% ipython --no-banner

In [1]: import numpy as np

In [2]: import numpy.linalg as la

In [3]: np.set_printoptions(suppress=True, linewidth=100)

In [4]: rd = lambda a: np.round(a, 2) + 0

In [5]: K = np.load("sample9.npy")

In [6]: K
Out[6]: 
array([[0, 0, 0],
       [0, 0, 1],
       [0, 1, 0]])

In [7]: rd(la.norm(K, axis=0))
Out[7]: array([0., 1., 1.])

In [8]: rd(la.svd(K, compute_uv=False))
Out[8]: array([1., 1., 0.])

In [9]: K @ K.T
Out[9]: 
array([[0, 0, 0],
       [0, 1, 0],
       [0, 0, 1]])

In [10]: cov = K.T @ K

In [11]: np.trace(cov), (K ** 2).sum()
Out[11]: (np.int64(2), np.int64(2))

In [12]: rd(la.svd(K, compute_uv=False) ** 2)
Out[12]: array([1., 1., 0.])

In [13]: la.matrix_rank(cov)
Out[13]: np.int64(2)

In [14]: np.allclose(K, K.T)
Out[14]: True

In [15]: rd(la.det(K))
Out[15]: np.float64(0.0)

In [16]: np.allclose(K @ K.T, K.T @ K)
Out[16]: True

In [17]: K @ K
Out[17]: 
array([[0, 0, 0],
       [0, 1, 0],
       [0, 0, 1]])

In [18]: evals, vecs = la.eigh(K)

In [19]: rd(np.abs(vecs[:, -1]))
Out[19]: array([0.  , 0.71, 0.71])

In [20]: evals.sum(), np.trace(K)
Out[20]: (np.float64(0.0), np.int64(0))

In [21]: rd(la.svd(K, compute_uv=False))
Out[21]: array([1., 1., 0.])

In [22]: evals
Out[22]: array([-1.,  0.,  1.])

In [23]: np.all(la.eigvalsh(K) > 0)
Out[23]: np.False_

In [24]: rd(la.eigvalsh(K).min())
Out[24]: np.float64(-1.0)

In [25]: M2 = np.array([[5, -3], [-5, -4], [-5, 1]])

In [26]: Z = np.array([[-2, -2, 1, 0], [-2, -2, 0, 2]])

In [27]: A = M2 @ Z

In [28]: A
Out[28]: 
array([[-4, -4,  5, -6],
       [18, 18, -5, -8],
       [ 8,  8, -5,  2]])

In [29]: np.argsort(-la.norm(A, axis=0).round(6), kind="stable")[:3]
Out[29]: array([0, 1, 3])

In [30]: la.matrix_rank(A, rtol=0.1)
Out[30]: np.int64(2)

In [31]: left, s, VT = la.svd(A)

In [32]: rd(s)
Out[32]: array([29.84,  9.81,  0.  ])

In [33]: M2 = left[:, :2] @ np.diag(s[:2]) @ VT[:2]

In [34]: la.matrix_rank(A, rtol=0.05)
Out[34]: np.int64(2)

In [35]: la.matrix_rank(M2)
Out[35]: np.int64(2)

In [36]: rank = la.matrix_rank(A)

In [37]: rank
Out[37]: np.int64(2)

In [38]: ns = la.svd(A)[2][rank:].T

In [39]: [int(la.matrix_rank(np.delete(A, i, axis=0))) for i in range(3)]
Out[39]: [2, 2, 2]

In [40]: [int(la.matrix_rank(A[:, :j + 1])) for j in range(4)]
Out[40]: [1, 1, 2, 2]

In [41]: np.allclose(A @ ns, 0)
Out[41]: True

In [42]: [int(la.matrix_rank(A[:i])) for i in range(1, len(A) + 1)]
Out[42]: [1, 2, 2]
